>>> import numpy as np
>>> import numpy.linalg as la
>>> np.set_printoptions(precision=3, suppress=True, linewidth=200, floatmode="fixed")
>>> tidy = lambda a: np.round(a, 3) + 0
>>> W0 = np.array([[-8, -6, -8, 1, 1],
...     [7, -5, 5, -9, -4],
...     [-7, 2, -2, -9, 3],
...     [1, 4, -6, 3, -1],
...     [-2, 7, 8, -6, 7]])
>>> W0
array([[-8, -6, -8,  1,  1],
       [ 7, -5,  5, -9, -4],
       [-7,  2, -2, -9,  3],
       [ 1,  4, -6,  3, -1],
       [-2,  7,  8, -6,  7]])
>>> q, R = la.qr(W0)
>>> tidy(np.trace(q @ q.T))
np.float64(5.0)
>>> np.allclose(R.T @ R, W0.T @ W0)
True
>>> tidy(q.T @ q)
array([[1.000, 0.000, 0.000, 0.000, 0.000],
       [0.000, 1.000, 0.000, 0.000, 0.000],
       [0.000, 0.000, 1.000, 0.000, 0.000],
       [0.000, 0.000, 0.000, 1.000, 0.000],
       [0.000, 0.000, 0.000, 0.000, 1.000]])
>>> tidy(np.abs(np.diag(R)))
array([12.923, 11.370, 10.876, 10.992,  1.585])
>>> np.allclose(W0 @ W0.T, W0.T @ W0)
False
>>> W0 @ W0
array([[  77,   73,   52,  115,   -2],
       [-127,  -71,  -69,    4,   23],
       [  69,   13,  148,  -52,    9],
       [  67,  -33,   -2,   34,  -43],
       [ -11,   18,  127, -197,   49]])
>>> np.allclose(W0, W0.T)
False
>>> x0 = np.array([6, 3, -2, -8, -8])
>>> target = W0 @ x0
>>> target
array([-66, 121,  16,  14, -15])
>>> tidy(la.solve(W0.T, W0[4]))
array([0.000, 0.000, 0.000, 0.000, 1.000])
>>> tidy(la.solve(W0, -2 * target))
array([-12.000,  -6.000,   4.000,  16.000,  16.000])
>>> rng = np.random.default_rng(525)
>>> labels = rng.permutation(5)
>>> labels
array([3, 0, 2, 1, 4])
>>> A2 = W0[labels][:, labels]
>>> np.trace(A2)
np.int64(-5)
>>> np.diag(A2)
array([ 3, -8, -2, -5,  7])
>>> feats = np.load("a.npy")
>>> feats
array([[ 1, -1, -1,  1,  1, -1, -1,  1],
       [ 1,  1, -1, -1, -1, -1,  1,  1],
       [ 1, -1,  1, -1,  1, -1,  1, -1]])
>>> A2 = feats / la.norm(feats, axis=1, keepdims=True)
>>> gram = A2 @ A2.T
>>> tidy(gram[0])
array([1.000, 0.000, 0.000])
>>> (np.abs(gram) > 0.9).astype(int)
array([[1, 0, 0],
       [0, 1, 0],
       [0, 0, 1]])
>>> r0, g = feats[2], feats[0]
>>> r0 @ r0
np.int64(8)
>>> r0 @ g
np.int64(0)
>>> pr = (r0 @ g) / (r0 @ r0) * r0
>>> (g - pr) @ r0
np.float64(0.0)
>>> g - pr
array([ 1.000, -1.000, -1.000,  1.000,  1.000, -1.000, -1.000,  1.000])
>>> tidy(la.norm(r0 + g) ** 2 + la.norm(r0 - g) ** 2)
np.float64(32.0)
>>> la.matrix_rank(np.outer(r0, g))
np.int64(1)
